>>> import numpy as np
>>> np.set_printoptions(precision=2, suppress=True, linewidth=140, sign=" ")
>>> mat = np.load("m.npy")
>>> mat
array([[-1, -2,  2,  0,  0,  0,  2, -2,  0],
       [ 0,  0,  2,  1, -2,  2, -1,  1,  1],
       [-1,  4,  2,  3, -4,  1,  1, -1,  0],
       [-1,  6,  0, -1, -3, -1, -2,  1, -3],
       [-1, -2,  2,  0,  0,  0,  2, -2,  0],
       [ 0,  0,  0,  0,  0,  0,  0,  0,  0],
       [-3,  0,  3, -2,  0, -2,  1, -3, -2],
       [-3,  3, -2,  3, -2, -3,  3,  2,  0],
       [-3,  6,  5,  2, -6,  1, -1, -1, -1],
       [-3,  5,  0, -3, -3,  1, -3, -1, -1],
       [-2,  3, -4, -2, -2,  0, -1,  2,  2],
       [-2,  1, -2, -2, -1,  1, -1,  0,  2],
       [ 0,  2,  1,  1, -3,  1,  1,  0, -1],
       [-2, -1,  2, -2,  0,  2,  4, -3,  0],
       [ 1,  2,  1,  1, -2,  2, -1,  0, -1],
       [ 0,  3,  3,  0, -4,  6,  0,  0,  0],
       [-2,  4, -1, -2, -1, -3, -1,  1, -2],
       [-1, -1, -1,  1,  1, -1,  1,  1, -1],
       [ 0,  1,  0,  2, -1,  1,  0,  1, -2],
       [-5,  3, -1, -4, -2, -2,  0, -1,  0],
       [ 0,  3,  3,  0, -4,  6,  0,  0,  0],
       [-4,  3, -1,  0, -3,  0,  1, -1,  3],
       [-3,  3,  1,  0, -2,  1,  4, -2,  1],
       [-2,  1, -2, -2, -1,  1, -1,  0,  2],
       [-1, -1, -1,  1,  1, -1,  1,  1, -1],
       [-4,  4,  2,  0, -2, -3,  1, -2, -1],
       [ 0,  0,  0,  0,  0,  0,  0,  0,  0],
       [-3,  7, -2,  1, -6,  1,  0,  1,  2],
       [-1,  2,  0,  0, -1,  3,  2,  0, -2],
       [-1,  1, -3,  1,  0, -2,  1,  3, -1],
       [-3,  2,  1,  2, -3, -2,  4, -1,  1],
       [ 1,  2,  1,  1, -2,  2, -1,  0, -1],
       [-5,  5,  4, -1, -4,  1,  2, -2,  0],
       [-1,  0,  0,  0, -1, -1,  2,  0,  0],
       [-3,  2, -2, -4, -1,  3,  1, -1,  2],
       [-2,  1, -2, -2, -1,  1, -1,  0,  2],
       [-3,  3,  4, -3, -2,  2,  2, -4, -3],
       [-1,  6,  0,  3, -5,  0,  1,  1,  0],
       [ 0,  0,  3,  1, -2,  2,  1, -2, -1],
       [-4,  3, -1,  0, -3,  0,  1, -1,  3],
       [-1,  0,  2,  1, -3,  1,  1,  1,  1],
       [-3,  0,  3, -2,  0, -2,  1, -3, -2],
       [-4,  4, -1, -2, -2,  0, -2,  0, -2]])
>>> # rows 0 and 4 are equal
>>> Xc = (mat - mat.mean(axis=0)) / mat.std(axis=0)
>>> np.argwhere(np.abs(Xc) > 2)
array([[  8,   2],
       [  8,   4],
       [  9,   6],
       [ 10,   2],
       [ 13,   6],
       [ 15,   5],
       [ 19,   0],
       [ 19,   3],
       [ 20,   5],
       [ 21,   8],
       [ 22,   6],
       [ 27,   1],
       [ 27,   4],
       [ 29,   7],
       [ 30,   6],
       [ 32,   0],
       [ 34,   3],
       [ 36,   7],
       [ 39,   8]])
>>> Xc.std(axis=0)
array([ 1.,  1.,  1.,  1.,  1.,  1.,  1.,  1.,  1.])
>>> b = np.linalg.lstsq(np.delete(Xc, 5, axis=1), Xc[:, 5])[0]
>>> print(b)
[ 0.89  0.05  0.3  -0.68 -0.54  0.2   0.02  0.33]
>>> Xc = mat - mat.mean(axis=0)
>>> vecs = np.linalg.svd(Xc)[2][:1]
>>> A2 = Xc - Xc @ vecs.T @ vecs
>>> np.cov(Xc @ vecs.T, rowvar=False)
array( 8.02)
>>> round(np.linalg.norm(A2) / np.linalg.norm(Xc), 2)
np.float64(0.85)
>>> np.round(np.diag(vecs.T @ vecs), 2) + 0
array([ 0.02,  0.57,  0.01,  0.01,  0.32,  0.03,  0.03,  0.  ,  0.  ])
>>> dist = np.linalg.norm(mat[:, None] - mat[None], axis=-1)
>>> dist.shape
(43, 43)
>>> dist.mean(axis=1).argmax()
np.int64(8)
>>> np.unravel_index(dist.round(6).argmax(), dist.shape)
(np.int64(13), np.int64(27))
>>> print((dist + 1e9 * np.eye(43)).round(6).argmin(axis=1))
[  4  40  12  16   0  26  41  29   2  42  11  23  14   0  31  20  42  24  14  42  15  39  30  11  17  30   5  37  12  17  22  14  22   5
  11  11  32   2  12  21   1   6   9]
>>> F = np.load("layer8.npy")
>>> print(F)
[[ 4  4  1  3  5  5  1  5  5  2  1]
 [ 3  0  5  3  5  1  2  3  1  0  5]
 [ 1  1  3  5  0  1  5  2  4  0  2]
 [ 0  3  4  2  5  0  2  4  4  2  2]
 [ 2  4  1  4  5  4  2  1  2  3  4]
 [ 1  1  3  5  0  1  5  2  4  0  2]
 [ 4  2  0  2  0  0  4  0  0  4  0]
 [ 1  3  3  4  4  0  5  1  4  5  2]
 [ 4  2  4  4  3  3  2  5  3  5  5]
 [ 2  4  1  0  3  3  0  0  2  0  1]
 [ 1  0  0  4  1  3  1  1  0  0  1]]
>>> # rows 2 and 5 are equal
>>> print((F + F.T) / 2)
[[ 4.   3.5  1.   1.5  3.5  3.   2.5  3.   4.5  2.   1. ]
 [ 3.5  0.   3.   3.   4.5  1.   2.   3.   1.5  2.   2.5]
 [ 1.   3.   3.   4.5  0.5  2.   2.5  2.5  4.   0.5  1. ]
 [ 1.5  3.   4.5  2.   4.5  2.5  2.   4.   4.   1.   3. ]
 [ 3.5  4.5  0.5  4.5  5.   2.   1.   2.5  2.5  3.   2.5]
 [ 3.   1.   2.   2.5  2.   1.   2.5  1.   3.5  1.5  2.5]
 [ 2.5  2.   2.5  2.   1.   2.5  4.   2.5  1.   2.   0.5]
 [ 3.   3.   2.5  4.   2.5  1.   2.5  1.   4.5  2.5  1.5]
 [ 4.5  1.5  4.   4.   2.5  3.5  1.   4.5  3.   3.5  2.5]
 [ 2.   2.   0.5  1.   3.   1.5  2.   2.5  3.5  0.   0.5]
 [ 1.   2.5  1.   3.   2.5  2.5  0.5  1.5  2.5  0.5  1. ]]
>>> assert F == F.T
Traceback (most recent call last):
  File "<python-input-25>", line 1, in <module>
    assert F == F.T
           ^^^^^^^^
ValueError: The truth value of an array with more than one element is ambiguous. Use a.any() or a.all()
>>> np.round(np.sort(np.abs(np.linalg.eigvals(F))), 2) + 0
array([  0.  ,   2.25,   2.25,   2.98,   3.33,   3.33,   3.47,   3.47,   4.56,   4.56,  26.44])
>>> E = np.load("arr.npy")
>>> E
array([[ 0,  2,  5,  1,  2, -5, -4, -3,  3, -1],
       [-2,  0, -2, -1, -1,  0, -1, -6, -1,  1],
       [-5,  2,  0,  4,  3,  0,  4,  4, -2,  0],
       [-1,  1, -4,  0,  0, -3,  4,  3,  0, -5],
       [-2,  1, -3,  0,  0, -6, -5, -3, -2, -3],
       [ 5,  0,  0,  3,  6,  0, -6,  0,  1, -1],
       [ 4,  1, -4, -4,  5,  6,  0, -6, -3,  0],
       [ 3,  6, -4, -3,  3,  0,  6,  0,  4,  2],
       [-3,  1,  2,  0,  2, -1,  3, -4,  0, -1],
       [ 1, -1,  0,  5,  3,  1,  0, -2,  1,  0]])
>>> cov = E.T @ E
>>> cov
array([[ 94,   5, -20, -23,  43,  43, -33, -19,  22,  13],
       [  5,  49, -23, -17,  32, -15,  38,  -6,  20,   1],
       [-20, -23,  90,  35, -16, -21, -37,  10,  19,  12],
       [-23, -17,  35,  77,  19, -24, -23,  33,   4, -11],
       [ 43,  32, -16,  19,  97,  21,  -7, -32,   7,  -5],
       [ 43, -15, -21, -24,  21, 108,  35, -10, -20,  39],
       [-33,  38, -37, -23,  -7,  35, 155,  49,   9,  13],
       [-19,  -6,  10,  33, -32, -10,  49, 135,  11,  -5],
       [ 22,  20,  19,   4,   7, -20,   9,  11,  45,   9],
       [ 13,   1,  12, -11,  -5,  39,  13,  -5,   9,  42]])
>>> np.linalg.svd(E, compute_uv=False) ** 2
array([ 221.55,  221.55,  123.03,  123.03,   81.04,   81.04,   20.08,   20.08,    0.3 ,    0.3 ])
>>> np.trace(cov), (E ** 2).sum()
(np.int64(892), np.int64(892))
>>> np.allclose(cov, cov.T)
True
>>> (E @ E.T).shape
(10, 10)
>>> A2 = np.linalg.invert(E)
Traceback (most recent call last):
  File "<python-input-35>", line 1, in <module>
    A2 = np.linalg.invert(E)
         ^^^^^^^^^^^^^^^^
AttributeError: module 'numpy.linalg' has no attribute 'invert'
>>> A2 = np.linalg.inv(E)
>>> np.round(E @ A2, 2) + 0
array([[ 1.,  0.,  0.,  0.,  0.,  0.,  0.,  0.,  0.,  0.],
       [ 0.,  1.,  0.,  0.,  0.,  0.,  0.,  0.,  0.,  0.],
       [ 0.,  0.,  1.,  0.,  0.,  0.,  0.,  0.,  0.,  0.],
       [ 0.,  0.,  0.,  1.,  0.,  0.,  0.,  0.,  0.,  0.],
       [ 0.,  0.,  0.,  0.,  1.,  0.,  0.,  0.,  0.,  0.],
       [ 0.,  0.,  0.,  0.,  0.,  1.,  0.,  0.,  0.,  0.],
       [ 0.,  0.,  0.,  0.,  0.,  0.,  1.,  0.,  0.,  0.],
       [ 0.,  0.,  0.,  0.,  0.,  0.,  0.,  1.,  0.,  0.],
       [ 0.,  0.,  0.,  0.,  0.,  0.,  0.,  0.,  1.,  0.],
       [ 0.,  0.,  0.,  0.,  0.,  0.,  0.,  0.,  0.,  1.]])
>>> np.allclose(A2, E.T)
False
>>> round(np.linalg.cond(E), 2)
np.float64(27.29)
>>> (np.abs(A2) > 1e-9).astype(int)
array([[ 0,  1,  1,  1,  1,  1,  1,  1,  1,  1],
       [ 1,  0,  1,  1,  1,  1,  1,  1,  1,  1],
       [ 1,  1,  0,  1,  1,  1,  1,  1,  1,  1],
       [ 1,  1,  1,  0,  1,  1,  1,  1,  1,  1],
       [ 1,  1,  1,  1,  0,  1,  1,  1,  1,  1],
       [ 1,  1,  1,  1,  1,  0,  1,  1,  1,  1],
       [ 1,  1,  1,  1,  1,  1,  0,  1,  1,  1],
       [ 1,  1,  1,  1,  1,  1,  1,  0,  1,  1],
       [ 1,  1,  1,  1,  1,  1,  1,  1,  0,  1],
       [ 1,  1,  1,  1,  1,  1,  1,  1,  1,  0]])
>>> round(float(np.linalg.slogdet(E)[0]), 2)
1.0
>>> round(float(np.linalg.det(E) * np.linalg.det(A2)), 2)
1.0
>>> np.round(np.linalg.inv(A2), 2) + 0
array([[ 0.,  2.,  5.,  1.,  2., -5., -4., -3.,  3., -1.],
       [-2.,  0., -2., -1., -1.,  0., -1., -6., -1.,  1.],
       [-5.,  2.,  0.,  4.,  3.,  0.,  4.,  4., -2.,  0.],
       [-1.,  1., -4.,  0.,  0., -3.,  4.,  3.,  0., -5.],
       [-2.,  1., -3.,  0.,  0., -6., -5., -3., -2., -3.],
       [ 5.,  0.,  0.,  3.,  6.,  0., -6.,  0.,  1., -1.],
       [ 4.,  1., -4., -4.,  5.,  6.,  0., -6., -3.,  0.],
       [ 3.,  6., -4., -3.,  3.,  0.,  6.,  0.,  4.,  2.],
       [-3.,  1.,  2.,  0.,  2., -1.,  3., -4.,  0., -1.],
       [ 1., -1.,  0.,  5.,  3.,  1.,  0., -2.,  1.,  0.]])
>>> arr = np.loadtxt("dump.csv", delimiter=",")
>>> arr
array([[ 0.97, -0.09,  0.12,  0.06],
       [-0.09,  0.72,  0.39,  0.2 ],
       [ 0.12,  0.39,  0.45, -0.28],
       [ 0.06,  0.2 , -0.28,  0.86]])
>>> # null space of dimension 1
>>> U, sigma, VT = np.linalg.svd(arr)
>>> vecs = VT[:(sigma > 1e-8).sum()]
>>> rng = np.random.default_rng(1620)
>>> x0 = arr[0] + -3 * arr[3] + rng.integers(2) * np.eye(4)[2]
>>> print(x0)
[ 0.79 -0.69  1.96 -2.51]
>>> print(np.allclose(vecs.T @ vecs @ x0, x0))
False
>>> np.linalg.matrix_rank(np.vstack([arr, x0]))
np.int64(4)
>>> x0 = np.array([1, 4, 5, 0])
>>> np.linalg.eigvalsh(2 * arr - np.eye(4))
array([-1.,  1.,  1.,  1.])
>>> print(arr @ arr @ x0)
[ 1.23  4.75  3.97 -0.53]
>>> np.round((x0 - arr @ x0) @ (arr @ x0), 2)
np.float64(-0.0)
>>> A2 = arr / np.linalg.norm(arr, axis=1, keepdims=True)
>>> cov = A2 @ A2.T
>>> print(np.argwhere(np.triu(np.abs(cov) > 0.95, 1)))
[]
>>> np.round(np.degrees(np.arccos(np.clip(cov[3, 1], -1, 1))), 2)
np.float64(75.01)
>>> cov[3]
array([ 0.07,  0.26, -0.45,  1.  ])
